% ipython --no-banner

In [1]: import numpy as np

In [2]: import numpy.linalg as la

In [3]: np.set_printoptions(precision=2, suppress=True, linewidth=160)

In [4]: rnd = lambda a: np.round(a, 2) + 0

In [5]: data = np.loadtxt("arr.csv", delimiter=",")

In [6]: rnd(data)
Out[6]: 
array([[ 0.66,  0.14,  0.02,  0.18,  0.03, -0.23, -0.19,  0.11,  0.04, -0.02,  0.01, -0.22,  0.1 , -0.08],
       [ 0.14,  0.92, -0.03, -0.01, -0.05,  0.11,  0.05, -0.05,  0.03, -0.01, -0.06,  0.14, -0.08,  0.01],
       [ 0.02, -0.03,  0.89,  0.21, -0.13, -0.07,  0.08, -0.01,  0.  , -0.02, -0.03,  0.11, -0.06,  0.1 ],
       [ 0.18, -0.01,  0.21,  0.46,  0.25,  0.22,  0.04, -0.06, -0.09,  0.08,  0.12, -0.11,  0.09, -0.09],
       [ 0.03, -0.05, -0.13,  0.25,  0.84, -0.05,  0.06, -0.01,  0.03, -0.03, -0.06,  0.15, -0.09,  0.1 ],
       [-0.23,  0.11, -0.07,  0.22, -0.05,  0.68,  0.05,  0.07, -0.1 ,  0.02,  0.13, -0.15,  0.1 ,  0.15],
       [-0.19,  0.05,  0.08,  0.04,  0.06,  0.05,  0.67,  0.07,  0.2 , -0.07, -0.17, -0.1 ,  0.  , -0.28],
       [ 0.11, -0.05, -0.01, -0.06, -0.01,  0.07,  0.07,  0.96, -0.02,  0.01,  0.  ,  0.07, -0.03,  0.03],
       [ 0.04,  0.03,  0.  , -0.09,  0.03, -0.1 ,  0.2 , -0.02,  0.82,  0.07,  0.19, -0.06,  0.08,  0.18],
       [-0.02, -0.01, -0.02,  0.08, -0.03,  0.02, -0.07,  0.01,  0.07,  0.97, -0.08,  0.04, -0.04, -0.05],
       [ 0.01, -0.06, -0.03,  0.12, -0.06,  0.13, -0.17,  0.  ,  0.19, -0.08,  0.78,  0.12, -0.12, -0.16],
       [-0.22,  0.14,  0.11, -0.11,  0.15, -0.15, -0.1 ,  0.07, -0.06,  0.04,  0.12,  0.73,  0.16, -0.05],
       [ 0.1 , -0.08, -0.06,  0.09, -0.09,  0.1 ,  0.  , -0.03,  0.08, -0.04, -0.12,  0.16,  0.89, -0.02],
       [-0.08,  0.01,  0.1 , -0.09,  0.1 ,  0.15, -0.28,  0.03,  0.18, -0.05, -0.16, -0.05, -0.02,  0.71]])

In [7]: w, evecs = la.eigh(data)

In [8]: (w > 1e-8).sum(), (w < -1e-8).sum()
Out[8]: (np.int64(11), np.int64(0))

In [9]: rnd(w.sum()), rnd(np.trace(data))
Out[9]: (np.float64(11.0), np.float64(11.0))

In [10]: rnd(la.eigvalsh(data @ data))
Out[10]: array([0., 0., 0., 1., 1., 1., 1., 1., 1., 1., 1., 1., 1., 1.])

In [11]: np.unique(w.round(6) + 0, return_counts=True)[1]
Out[11]: array([ 3, 11])

In [12]: la.cond(data) > 100
Out[12]: np.True_

In [13]: rnd(la.norm(data, 2) / la.norm(data))
Out[13]: np.float64(0.3)

In [14]: la.matrix_rank(data, rtol=0.1)
Out[14]: np.int64(11)

In [15]: left, sv, VT = la.svd(data)

In [16]: rnd(sv)
Out[16]: array([1., 1., 1., 1., 1., 1., 1., 1., 1., 1., 1., 0., 0., 0.])

In [17]: np.argmax(sv[:-1] / (sv[1:] + 1e-6)) + 1
Out[17]: np.int64(11)

In [18]: B = left[:, :11] @ np.diag(sv[:11]) @ VT[:11]

In [19]: la.matrix_rank(data, rtol=0.05)
Out[19]: np.int64(11)

In [20]: B = np.array([[6, -2, -3],
    ...:     [7, -6, -2],
    ...:     [1, -4, -3],
    ...:     [-5, -6, -1],
    ...:     [-4, 0, 5],
    ...:     [-3, 1, 0],
    ...:     [7, 9, 5],
    ...:     [5, 8, -8],
    ...:     [2, -1, -1],
    ...:     [4, -3, 1],
    ...:     [4, -9, 7],
    ...:     [1, -8, 8],
    ...:     [-3, -5, -8],
    ...:     [-8, 2, -8]])

In [21]: B @ data
ValueError: matmul: Input operand 1 has a mismatch in its core dimension 0, with gufunc signature (n?,k),(k,m?)->(n?,m?) (size 14 is different from 3)


In [22]: np.vstack([data, B.T]).shape
Out[22]: (17, 14)

In [23]: la.matrix_rank(data @ B)
Out[23]: np.int64(3)

In [24]: la.matrix_rank(np.vstack([data, B.T]))
Out[24]: np.int64(14)

In [25]: np.unique(data.round(6), axis=0).shape
Out[25]: (14, 14)

In [26]: la.lstsq(data[:-1].T, data[-1])[2]
Out[26]: np.int32(11)

In [27]: arr = np.load("x.npy")

In [28]: arr
Out[28]: 
array([[ 0.5,  0.5, -0.4,  0.5, -0.1, -1.3, -8.5, -0.7,  0.3, -0.7],
       [-0.6, -0.3,  1.6, -0.5,  1. ,  0.1, -0.5, -0.4,  1.6, -0.2],
       [ 0.9,  0.7,  0.8,  1.2, -0.8,  0.3, -1. , -0.7,  0.9, -1.1],
       [-1.8, -0.9,  1. ,  1.1, -1.2,  1.3,  1.5,  0.6,  0.8, -0.5]])

In [29]: vec = np.array([1, -2, -1, 0, 3, 0, 2, -1, 1, -1])

In [30]: a = np.maximum(arr @ vec, 0)

In [31]: rnd(a)
Out[31]: array([0. , 2.6, 0. , 0. ])

In [32]: arr * (a > 1e-9)[:, None]
Out[32]: 
array([[ 0. ,  0. , -0. ,  0. , -0. , -0. , -0. , -0. ,  0. , -0. ],
       [-0.6, -0.3,  1.6, -0.5,  1. ,  0.1, -0.5, -0.4,  1.6, -0.2],
       [ 0. ,  0. ,  0. ,  0. , -0. ,  0. , -0. , -0. ,  0. , -0. ],
       [-0. , -0. ,  0. ,  0. , -0. ,  0. ,  0. ,  0. ,  0. , -0. ]])

In [33]: rnd(np.maximum(arr @ (3 * vec), 0))
Out[33]: array([0. , 7.8, 0. , 0. ])
